$ python -q
>>> import numpy as np
>>> import numpy.linalg as la
>>> np.set_printoptions(precision=2, suppress=True, linewidth=160)
>>> rnd = lambda a: np.round(a, 2) + 0
>>> feats = np.load("dump.npy")
>>> feats
array([[  0,  -2,   0,   1,   0,  -3,   1,   0,   1],
       [  0,  -1,   1,   1,   3,  -5,  -2,   1,  -2],
       [ -3,   0,   0,   2,   0,  -4,  -5,   2,  -3],
       [ -1,  -1,  -3,   4,   0,  -7,  -3,   4,  -3],
       [ -1,  -4,   0,   2,  -2,  -4,  -3,   6,  -4],
       [ -4,  -2,   0,   2,   0,  -7,  -3,   3,  -3],
       [ -5,  -1,  -3,   4,  -2,  -8,  -6,   4,  -5],
       [ -6,   1,  -1,   3,  -1,  -5,  -4,   4,  -3],
       [ -8,  -2,  -3,   3,   2,  -2,  -7,   3,  -1],
       [-11,  -3,  -2,   1,   0,  -2,  -9,   4,  -3],
       [-11,  -4,   0,   2,   3,  -1,  -6,   7,  -1],
       [ -8,  -2,  -1,   5,   4,  -4,  -7,   7,   1],
       [ -6,  -3,   2,   2,   1,  -5,  -9,   4,  -2],
       [ -7,  -3,   3,   1,   2,  -7,  -9,   4,  -1],
       [ -8,  -4,   1,  -1,   2, -10,  -6,   6,  -3],
       [ -8,  -3,   4,  -2,   5, -12,  -9,   5,   0],
       [ -9,  -6,   5,  -5,   3, -13, -11,   4,   1],
       [-10,  -9,   6,  -3,   4, -12, -14,   4,  -2],
       [-12, -11,   7,   0,   3, -15, -12,   3,   0],
       [-13, -14,   8,  -2,   2, -14, -11,   5,   1],
       [-11, -16,   5,  -2,  -1, -15, -11,   4,   2],
       [ -8, -13,   3,  -2,  -3, -13, -10,   1,   3],
       [ -9, -10,   5,  -5,  -6, -12,  -7,   3,   4],
       [ -9, -11,   2,  -6,  -8, -10,  -6,   3,   1],
       [ -7, -11,  -1,  -6,  -5, -13,  -4,   4,   0],
       [ -7, -14,   0,  -7,  -6, -12,  -4,   3,  -1],
       [ -5, -16,   0,  -8,  -9,  -9,  -1,   6,  -3]])
>>> cent = feats[[20, 18]].astype(float)
>>> for _ in range(5):
...     labels = la.norm(feats[:, None] - cent, axis=-1).argmin(axis=1)
...     cent = np.array([feats[labels == j].mean(axis=0) for j in range(2)])
... 
>>> labels
array([1, 1, 1, 1, 1, 1, 1, 1, 1, 1, 1, 1, 1, 1, 1, 1, 0, 0, 0, 0, 0, 0, 0, 0, 0, 0, 0])
>>> np.abs(cent[1] - cent[0]).argmax()
np.int64(1)
>>> np.bincount(labels)
array([11, 16])
>>> G = np.cov(feats, rowvar=False)
>>> rnd(np.corrcoef(feats[:, 0], feats[:, 8])[0, 1])
np.float64(-0.44)
>>> rnd(la.eigvalsh(G)[::-1])
array([66.88, 28.79,  8.53,  4.33,  3.34,  3.26,  2.19,  1.52,  0.93])
>>> G.shape
(9, 9)
>>> A2 = np.array([[-2, 2],
...     [1, 2],
...     [1, 0],
...     [-2, 2],
...     [-2, 2],
...     [1, -2],
...     [1, -1],
...     [2, -1],
...     [0, 0]])
>>> np.einsum("ij->j", feats)
array([-187, -165,   38,  -16,   -9, -224, -178,  104,  -26])
>>> np.einsum("ik,kj->ji", feats, A2)
array([[ -6, -13,  -3, -12,   3,  -2,  -4,   7,  -2,  12,  15,  -2,  -1,   0,   7,   0,   5,  -3,  -7,   5,  -1,  -5,  22,  27,  15,  16,  30],
       [  3,  17,   9,  17,  -5,   6,  10,   4,  -2, -17, -19,   6,   3,   5,  -2,  12,  -1,  -2,  -1, -20, -23, -17, -32, -45, -32, -43, -63]])
>>> A2 @ feats
Traceback (most recent call last):
  File "<python-input-18>", line 1, in <module>
    A2 @ feats
    ~~~^~~~~~~
ValueError: matmul: Input operand 1 has a mismatch in its core dimension 0, with gufunc signature (n?,k),(k,m?)->(n?,m?) (size 27 is different from 2)
>>> feats @ A2
array([[ -6,   3],
       [-13,  17],
       [ -3,   9],
       [-12,  17],
       [  3,  -5],
       [ -2,   6],
       [ -4,  10],
       [  7,   4],
       [ -2,  -2],
       [ 12, -17],
       [ 15, -19],
       [ -2,   6],
       [ -1,   3],
       [  0,   5],
       [  7,  -2],
       [  0,  12],
       [  5,  -1],
       [ -3,  -2],
       [ -7,  -1],
       [  5, -20],
       [ -1, -23],
       [ -5, -17],
       [ 22, -32],
       [ 27, -45],
       [ 15, -32],
       [ 16, -43],
       [ 30, -63]])
